$ python3 -q
>>> import numpy as np
>>> from numpy import linalg as LA
>>> np.set_printoptions(suppress=True, linewidth=100)
>>> feats = np.loadtxt("layer18.csv", delimiter=",")
>>> print(feats)
[[-2.  2. -6.  0. -6.  4. -2. -6.]
 [ 0.  0.  0.  0.  0.  0.  0.  0.]
 [ 0.  0.  0.  0.  0.  0.  0.  0.]
 [-2.  2. -6.  0. -6.  4. -2. -6.]
 [ 0.  0.  0.  0.  0.  0.  0.  0.]
 [-1.  1. -3.  0. -3.  2. -1. -3.]
 [-2.  2. -6.  0. -6.  4. -2. -6.]
 [-1.  1. -3.  0. -3.  2. -1. -3.]]
>>> # column 4 repeats column 2
>>> print(round(np.trace(LA.pinv(feats) @ feats), 2))
1.0
>>> print(LA.lstsq(feats[:-1].T, feats[-1])[2])
1
>>> print(np.abs(np.diag(LA.qr(feats)[1])) > 1e-9)
[ True False False False False False False False]
>>> print(np.unique(feats.round(6), axis=0).shape)
(3, 8)
>>> def softmax(z):
...     e = np.exp(z - z.max(axis=-1, keepdims=True))
...     return e / e.sum(axis=-1, keepdims=True)
... 
>>> print(np.round(softmax(feats[5] + -3), 2) + 0)
[0.03 0.23 0.   0.08 0.   0.62 0.03 0.  ]
>>> print(np.round(softmax(10 * feats[5]), 2) + 0)
[0. 0. 0. 0. 0. 1. 0. 0.]
>>> S = feats @ feats.T / np.sqrt(8)
>>> print(np.round(softmax(S)[5] @ feats, 2))
[-2.  2. -6.  0. -6.  4. -2. -6.]
>>> left, sigma, Vh = LA.svd(feats)
>>> V = Vh[:(sigma > 1e-8).sum()]
>>> rng = np.random.default_rng(566092)
>>> x = feats[4] + 2 * feats[2] + rng.integers(2) * np.eye(8)[7]
>>> print(x)
[0. 0. 0. 0. 0. 0. 0. 0.]
>>> print(np.allclose(V.T @ V @ x, x))
True
>>> print(np.round(V.T @ V, 2))
[[ 0.03 -0.03  0.09  0.    0.09 -0.06  0.03  0.09]
 [-0.03  0.03 -0.09  0.   -0.09  0.06 -0.03 -0.09]
 [ 0.09 -0.09  0.26  0.    0.26 -0.18  0.09  0.26]
 [ 0.    0.    0.    0.    0.    0.    0.    0.  ]
 [ 0.09 -0.09  0.26  0.    0.26 -0.18  0.09  0.26]
 [-0.06  0.06 -0.18  0.   -0.18  0.12 -0.06 -0.18]
 [ 0.03 -0.03  0.09  0.    0.09 -0.06  0.03  0.09]
 [ 0.09 -0.09  0.26  0.    0.26 -0.18  0.09  0.26]]
>>> left, sigma, Vh = LA.svd(feats, full_matrices=False)
>>> print((sigma > 1e-8).sum())
1
>>> print(round(float(np.sqrt((sigma ** 2).sum())), 2), np.round(LA.norm(feats), 2))
21.82 21.82
>>> print(np.cumsum(sigma ** 2) / np.sum(sigma ** 2))
[1. 1. 1. 1. 1. 1. 1. 1.]
>>> E = np.load("arr.npy")
>>> print(E)
[[ 1  0  0  0  0]
 [ 2  1  0  0  0]
 [-9 -7  1  0  0]
 [-8 -4  3  1  0]
 [ 7  5  3 -2  1]]
>>> # triangular: eigenvalues sit on the diagonal
>>> hat = np.triu(np.array([[-2, 0, 1, -1, 2],
...     [3, -1, 2, 3, 2],
...     [-3, 3, -1, -2, 1],
...     [1, -3, 1, 0, 1],
...     [3, 0, -3, -3, -3]]), 1) + np.eye(5)
>>> out = hat @ E @ LA.inv(hat)
>>> print(LA.matrix_rank(out))
5
>>> print(np.trace(out), np.trace(E))
5.0 5
>>> print(np.round(LA.det(out), 2))
1.0
>>> print(np.argsort(-LA.norm(feats, axis=0).round(6), kind="stable")[:3])
[2 4 7]
>>> out = feats + rng.integers(-2, 3, (8, 1)) @ rng.integers(-2, 3, (1, 8))
>>> print(out)
[[-2.  2. -6.  0. -6.  4. -2. -6.]
 [ 4.  2. -4. -4.  0.  0.  0.  4.]
 [-2. -1.  2.  2.  0.  0.  0. -2.]
 [-4.  1. -4.  2. -6.  4. -2. -8.]
 [ 2.  1. -2. -2.  0.  0.  0.  2.]
 [-3.  0. -1.  2. -3.  2. -1. -5.]
 [ 0.  3. -8. -2. -6.  4. -2. -4.]
 [ 1.  2. -5. -2. -3.  2. -1. -1.]]
>>> print(np.round(LA.svd(out - feats, compute_uv=False), 2) + 0)
[13.04  0.    0.    0.    0.    0.    0.    0.  ]
>>> print(LA.matrix_rank(out - feats, tol=1e-8))
1
>>> print(np.abs(out - feats).sum(axis=1))
[ 0. 18.  9.  9.  9.  9.  9.  9.]
>>> out = feats[0, 0] * feats[1:] - np.outer(feats[1:, 0], feats[0])
>>> print(out)
[[ 0. -0.  0. -0.  0. -0.  0.  0.]
 [ 0. -0.  0. -0.  0. -0.  0.  0.]
 [ 0.  0.  0.  0.  0.  0.  0.  0.]
 [ 0. -0.  0. -0.  0. -0.  0.  0.]
 [ 0.  0.  0.  0.  0.  0.  0.  0.]
 [ 0.  0.  0.  0.  0.  0.  0.  0.]
 [ 0.  0.  0.  0.  0.  0.  0.  0.]]
>>> print(np.flatnonzero(~out.round(6).any(axis=1)))
[0 1 2 3 4 5 6]
>>> print(LA.matrix_rank(out), LA.matrix_rank(feats))
0 1
>>> print(feats[:, 0] / feats[0, 0])
[ 1.  -0.  -0.   1.  -0.   0.5  1.   0.5]
>>> arr = np.load("case2.npy")
>>> print(arr)
[[-1  0 -1  0]
 [ 0  2  0  2]
 [-1  0 -1  0]
 [ 0  2  0  2]]
>>> print(np.allclose(arr[:-1].T @ LA.lstsq(arr[:-1].T, arr[-1])[0], arr[-1]))
True
>>> print(np.unique(arr.round(6), axis=0).shape)
(2, 4)
>>> print(LA.lstsq(arr[:-1].T, arr[-1])[2])
2
>>> print(np.abs(np.diag(LA.qr(arr)[1])) > 1e-9)
[ True  True False False]
>>> M = np.load("out12.npy")
>>> print(M)
[[-0.78  1.67 -0.91 -0.37 -1.4  -1.55  0.38 -0.35]
 [ 0.07  1.19  1.05 -0.34  0.58  0.03  2.32  0.79]
 [-0.23  0.15 -1.18  0.43  2.39  0.86  0.45 -0.84]
 [-1.8  -1.18  0.1   0.04  0.56  1.32  1.5   0.21]
 [-1.64 -1.12  1.   -0.56  1.2   0.31 -0.7  -1.31]
 [ 1.02 -1.42 -0.69 -1.69 -1.17 -0.35 -1.06 -0.04]
 [ 1.61 -1.57  0.42  0.58 -0.02 -1.02  0.31 -1.52]
 [-0.5   0.85 -1.48  0.36  1.94  0.19  0.17 -1.37]
 [-0.16  2.16  0.89  0.03 -1.25  1.07  0.3  -0.84]
 [ 0.26 -1.47 -0.81  1.94 -0.31 -0.08  0.48 -1.43]
 [-0.19  1.89 -0.2   0.5  -1.15  0.55 -1.74 -0.64]
 [-0.65  1.05 -0.14 -2.2  -0.58 -0.71  0.37 -1.29]
 [ 1.04 -0.84 -1.76 -1.3  -0.17 -1.   -0.8   0.87]
 [-0.05 -1.81 -0.37  1.27  0.47 -0.79  0.9   1.52]
 [-0.16 -1.75  0.5  -0.06 -0.97 -1.1   0.96 -1.61]
 [-0.82  0.34 -1.08  0.94  1.11  0.22  0.56 -2.14]
 [-0.03  1.35  0.34 -0.52 -0.1   1.91 -1.67 -0.6 ]
 [-2.53  0.56  0.48  0.25  0.09  0.96  0.9   0.52]
 [ 0.16  1.1   0.93  0.98 -2.11  0.13  0.8   0.89]
 [-1.73  0.35 -0.91 -1.52 -0.07 -1.57 -0.52  0.12]
 [-0.82  1.86  1.05  1.35 -0.42 -0.7  -0.69  0.88]
 [ 0.47  0.55 -1.18  1.01 -0.92 -1.27  1.78 -0.67]
 [ 0.28 -0.31 -0.7   0.21 -0.28  2.37  1.51  0.59]
 [-1.53  1.33  1.08 -1.37  0.37  1.08  0.54 -0.49]
 [ 1.14  1.39  0.04  1.12  1.44 -0.35  1.42  0.56]
 [-0.76  0.3   0.57 -1.58  1.92 -0.34 -0.62 -1.15]
 [-0.34  0.67 -0.3   1.86  1.08 -0.04  0.3   1.9 ]]
>>> gram = np.cov(M, rowvar=False)
>>> print(np.round(LA.eigvalsh(gram)[::-1], 2))
[1.9  1.72 1.55 0.97 0.88 0.81 0.62 0.51]
>>> print(gram.shape)
(8, 8)
>>> print(np.argsort(-M.std(axis=0).round(6), kind="stable"))
[1 4 3 7 5 6 0 2]
>>> print(np.round(np.polyfit(M[:, 1], M[:, 3], 1), 2))
[-0.01  0.05]
>>> Xs = (M - M.mean(axis=0)) / M.std(axis=0)
>>> print(np.argwhere(np.abs(Xs) > 2))
[[ 1  6]
 [ 2  4]
 [ 6  0]
 [10  6]
 [11  3]
 [17  0]
 [22  5]
 [26  7]]
>>> print(np.round(Xs.std(axis=0), 2))
[1. 1. 1. 1. 1. 1. 1. 1.]
>>> coef = LA.lstsq(np.delete(Xs, 0, axis=1), Xs[:, 0])[0]
>>> print(coef.round(2))
[-0.15 -0.2   0.22 -0.22 -0.12 -0.03  0.01]
>>> q, V = LA.qr(M[:, :5])[0], LA.qr(M[:, 5:])[0]
>>> sigma = LA.svd(q.T @ V, compute_uv=False)
>>> print(sigma.round(2))
[0.43 0.3  0.22]
>>> print(np.round(np.degrees(np.arccos(sigma.clip(0, 1))), 2))
[64.69 72.27 77.48]
>>> x = np.array([-5, -1, 5, -3, -5, 5, -2, 4])
>>> target = M @ x
>>> print(np.round(LA.solve(M.T @ M, M.T @ target), 2))
[-5. -1.  5. -3. -5.  5. -2.  4.]
>>> target = target + 0.1 * rng.normal(size=27)
>>> print(target.round(2))
[ -4.12   0.3  -17.95  12.08   7.66   3.88 -17.89 -21.48  10.59 -15.22   5.93   1.64  -8.24  -5.58
  -3.81 -18.71  12.88  18.32  12.76   2.44   6.94 -19.87   7.35  16.36 -19.76  -3.57  -4.73]
>>> coef, *_ = LA.lstsq(M, target)
>>> print(coef.round(2))
[-5.   -1.01  4.98 -3.02 -4.98  4.97 -2.02  4.01]
>>> print(coef.round())
[-5. -1.  5. -3. -5.  5. -2.  4.]
